$ python -q
>>> import numpy as np
>>> np.set_printoptions(precision=1, suppress=True, linewidth=160)
>>> Y = np.array([[-9, 5], [4, -5]])
>>> C = np.array([[2, -1, -2], [1, -1, 1], [-1, -1, -1]])
>>> E = np.kron(Y, C)
>>> print(E)
[[-18   9  18  10  -5 -10]
 [ -9   9  -9   5  -5   5]
 [  9   9   9  -5  -5  -5]
 [  8  -4  -8 -10   5  10]
 [  4  -4   4  -5   5  -5]
 [ -4  -4  -4   5   5   5]]
>>> Q, Rm = np.linalg.qr(E)
>>> print(Q @ Rm)
[[-18.   9.  18.  10.  -5. -10.]
 [ -9.   9.  -9.   5.  -5.   5.]
 [  9.   9.   9.  -5.  -5.  -5.]
 [  8.  -4.  -8. -10.   5.  10.]
 [  4.  -4.   4.  -5.   5.  -5.]
 [ -4.  -4.  -4.   5.   5.   5.]]
>>> print(round(np.trace(Q @ Q.T), 1))
6.0
>>> print(np.abs(np.diag(Rm)))
[24.1 15.  21.1  6.2  3.9  5.4]
>>> print(round(float(abs(Rm[0, 0])), 1), round(np.linalg.norm(E[:, 0]), 1))
24.1 24.1
>>> print(np.allclose(Rm.T @ Rm, E.T @ E))
True
>>> print(Rm.round(1) + 0)
[[ 24.1  -8.   -8.  -16.2   5.4   5.4]
 [  0.  -15.   -8.6   0.   10.1   5.8]
 [  0.    0.  -21.1   0.    0.   14.1]
 [  0.    0.    0.    6.2  -2.1  -2.1]
 [  0.    0.    0.    0.   -3.9  -2.2]
 [  0.    0.    0.    0.    0.    5.4]]
>>> m1 = np.loadtxt("test10.csv", delimiter=",")
>>> print(m1)
[[-3. -3.  0.  0.  0.]
 [-3.  2. -3.  0.  0.]
 [ 0. -3.  1. -3.  0.]
 [ 0.  0. -3. -1. -3.]
 [ 0.  0.  0. -3.  0.]]
>>> x0 = np.array([2, 3, 1, 3, 2])
>>> a = np.maximum(m1 @ x0, 0)
>>> print(np.flatnonzero(a > 1e-9))
[]
>>> print(a)
[0. 0. 0. 0. 0.]
>>> print(np.tanh(m1 @ x0))
[-1. -1. -1. -1. -1.]
>>> Uu, sig, Vt = np.linalg.svd(m1, full_matrices=False)
>>> print(Uu.shape, sig.shape, Vt.shape)
(5, 5) (5,) (5, 5)
>>> print(np.cumsum(sig ** 2) / np.sum(sig ** 2))
[0.4 0.7 0.9 1.  1. ]
>>> print(np.round(Uu.T @ Uu, 1) + 0)
[[1. 0. 0. 0. 0.]
 [0. 1. 0. 0. 0.]
 [0. 0. 1. 0. 0.]
 [0. 0. 0. 1. 0.]
 [0. 0. 0. 0. 1.]]
>>> print(np.round(Uu.T @ m1 @ Vt.T, 1) + 0)
[[5.9 0.  0.  0.  0. ]
 [0.  5.3 0.  0.  0. ]
 [0.  0.  4.1 0.  0. ]
 [0.  0.  0.  2.8 0. ]
 [0.  0.  0.  0.  0.3]]
>>> print(np.round(Vt @ Vt.T, 1) + 0)
[[1. 0. 0. 0. 0.]
 [0. 1. 0. 0. 0.]
 [0. 0. 1. 0. 0.]
 [0. 0. 0. 1. 0.]
 [0. 0. 0. 0. 1.]]
>>> Y = m1 / np.sqrt((m1 ** 2).mean(axis=1, keepdims=True))
>>> print(np.linalg.matrix_rank(m1 - m1.mean(axis=1, keepdims=True)))
4
>>> print(Y[3])
[ 0.   0.  -1.5 -0.5 -1.5]
>>> print([round(float(np.linalg.det(m1[:i, :i])), 2) + 0 for i in range(1, 6)])
[-3.0, -15.0, 12.0, 123.0, -108.0]
>>> Y = np.array([[-3, -9, 2, -4], [0, -9, 9, -8], [-2, -4, 6, 7], [-3, -6, -6, 9]])
>>> F = Y - Y.T
>>> print(F)
[[  0  -9   4  -1]
 [  9   0  13  -2]
 [ -4 -13   0  13]
 [  1   2 -13   0]]
>>> # antisymmetric, zero diagonal
>>> x0 = np.array([-3, -1, 0, 0])
>>> print(np.round(np.linalg.eigvals(F).real, 1) + 0)
[0. 0. 0. 0.]
>>> Q = np.linalg.solve(np.eye(4) - F, np.eye(4) + F)
>>> print(np.round(Q @ Q.T, 1) + 0)
[[1. 0. 0. 0.]
 [0. 1. 0. 0.]
 [0. 0. 1. 0.]
 [0. 0. 0. 1.]]
>>> print(round(np.linalg.det(Q), 1))
1.0
>>> A = np.loadtxt("w.csv", delimiter=",")
>>> print(A)
[[-1.6  0.6 -1.7  0.2]
 [ 0.6 -1.5  0.6 -1.1]
 [-1.7  0.6  0.4 -1.1]
 [ 0.2 -1.1 -1.1 -0.4]]
>>> # looks like rank 3
>>> ev, vecs = np.linalg.eigh(A)
>>> print(np.unique(ev.round(6) + 0, return_counts=True)[1])
[1 1 1 1]
>>> print(np.round(np.linalg.eigvalsh(A @ A), 1) + 0)
[0. 4. 4. 9.]
>>> G = A.T @ A
>>> print(np.round(np.linalg.svd(A, compute_uv=False) ** 2, 1) + 0)
[9. 4. 4. 0.]
>>> print(np.allclose(G, G.T))
True
>>> print(np.trace(G), (A ** 2).sum())
17.0 17.0
>>> print(G)
[[ 5.8 -3.   2.1  0.8]
 [-3.   4.2 -0.4  1.6]
 [ 2.1 -0.4  4.5 -1. ]
 [ 0.8  1.6 -1.   2.6]]
>>> print(A @ np.linalg.pinv(A) @ A)
[[-1.6  0.6 -1.7  0.2]
 [ 0.6 -1.5  0.6 -1.1]
 [-1.7  0.6  0.4 -1.1]
 [ 0.2 -1.1 -1.1 -0.4]]
>>> print(round(np.trace(np.linalg.pinv(A) @ A), 1))
3.0
>>> Uu, sig, Vt = np.linalg.svd(A)
>>> vecs = Vt[:(sig > 1e-8).sum()]
>>> rng = np.random.default_rng(2399)
>>> x0 = A[0] + -3 * A[2] + rng.integers(2) * np.eye(4)[1]
>>> print(x0)
[ 3.5 -0.1 -2.9  3.4]
>>> print(np.diag(vecs.T @ vecs))
[0.8 0.7 0.9 0.6]
>>> print(np.linalg.matrix_rank(np.vstack([A, x0])))
4
>>> print(np.argsort(-np.linalg.norm(A, axis=0).round(6), kind="stable")[:3])
[0 2 1]
>>> print(np.linalg.cond(A) > 100)
True
>>> W0 = np.loadtxt("sample3.csv", delimiter=",")
>>> print(W0)
[[ 0.7 -2.9]
 [-2.9 -0.7]]
>>> Q, Rm = np.linalg.qr(W0)
>>> print(round(np.trace(Q @ Q.T), 1))
2.0
>>> print(np.allclose(Rm.T @ Rm, W0.T @ W0))
True
>>> print(np.abs(np.diag(Rm)))
[3. 3.]
>>> print(round(float(abs(Rm[0, 0])), 1), round(np.linalg.norm(W0[:, 0]), 1))
3.0 3.0
>>> print(np.round(Q.T @ Q, 1) + 0)
[[1. 0.]
 [0. 1.]]
>>> W1 = np.array([[1, 1], [0, -1]])
>>> b = np.array([1, 5])
>>> hid = np.maximum(W0 @ W1 + b, 0)
>>> print((hid > 0).astype(int))
[[1 1]
 [0 1]]
>>> print(hid)
[[1.7 8.6]
 [0.  2.8]]
>>> print((hid > 0).mean(axis=0))
[0.5 1. ]
>>> print(np.linalg.matrix_rank(hid))
2
>>> C = np.array([[2, -5, 4], [-1, -1, -4]])
>>> print(hid @ C)
[[ -5.2 -17.1 -27.6]
 [ -2.8  -2.8 -11.2]]
>>> print(W1 @ C)
[[ 1 -6  0]
 [ 1  1  4]]
>>> arr = np.load("mat.npy")
>>> print(arr)
[[3. 1. 1. 1.]
 [1. 3. 1. 1.]
 [1. 1. 3. 1.]
 [1. 1. 1. 3.]]
>>> # equal to its transpose
>>> ev, vecs = np.linalg.eigh(arr)
>>> print(ev)
[2. 2. 2. 6.]
>>> print(np.unique(ev.round(6) + 0, return_counts=True)[1])
[3 1]
>>> print(np.round(ev.sum(), 1), np.trace(arr))
12.0 12.0
>>> print((ev > 1e-8).sum(), (ev < -1e-8).sum())
4 0
>>> print(np.abs(vecs[:, -1]).round(6).argmax())
0
>>> print(np.linalg.svd(arr, compute_uv=False))
[6. 2. 2. 2.]
>>> print(np.round(vecs.T @ arr @ vecs, 1) + 0)
[[2. 0. 0. 0.]
 [0. 2. 0. 0.]
 [0. 0. 2. 0.]
 [0. 0. 0. 6.]]
>>> mat = np.array([[0, 2, 2, 0, 3],
...     [3, 3, 3, 0, 3],
...     [0, 0, 0, 0, 2],
...     [0, 0, 0, 0, 0],
...     [2, 0, 0, 0, 3]])
>>> Uu, sig, Vt = np.linalg.svd(mat)
>>> vecs = Vt[:(sig > 1e-8).sum()]
>>> x0 = mat[2] + 5 * mat[1] + rng.integers(2) * np.eye(5)[3]
>>> print(x0)
[15. 15. 15.  1. 17.]
>>> print(np.linalg.matrix_rank(np.vstack([mat, x0])))
4
>>> print(np.round(vecs.T @ vecs, 1) + 0)
[[1.  0.  0.  0.  0. ]
 [0.  0.5 0.5 0.  0. ]
 [0.  0.5 0.5 0.  0. ]
 [0.  0.  0.  0.  0. ]
 [0.  0.  0.  0.  1. ]]
>>> Uu, sig, Vt = np.linalg.svd(mat)
>>> print(sig.round(1) + 0)
[7.6 2.7 2.1 0.  0. ]
>>> Y = Uu[:, :3] @ np.diag(sig[:3]) @ Vt[:3]
>>> print(np.linalg.matrix_rank(Y))
3
>>> print(np.round(np.linalg.norm(mat - Y) / np.linalg.norm(mat), 1))
0.0
>>> print(Y.round(1) + 0)
[[0. 2. 2. 0. 3.]
 [3. 3. 3. 0. 3.]
 [0. 0. 0. 0. 2.]
 [0. 0. 0. 0. 0.]
 [2. 0. 0. 0. 3.]]
>>> print(round(np.abs(mat - Y).max(), 1))
0.0
>>> feats = np.loadtxt("a.csv", delimiter=",")
>>> print(feats)
[[ 0.  0.  0.]
 [ 9.  6.  3.]
 [-9. -6. -3.]]
>>> # rows and columns are dependent
>>> Uu, sig, Vt = np.linalg.svd(feats, full_matrices=False)
>>> print((sig > 1e-8).sum())
1
>>> print(Uu.shape, sig.shape, Vt.shape)
(3, 3) (3,) (3, 3)
>>> print(np.allclose(Uu * sig @ Vt, feats))
True
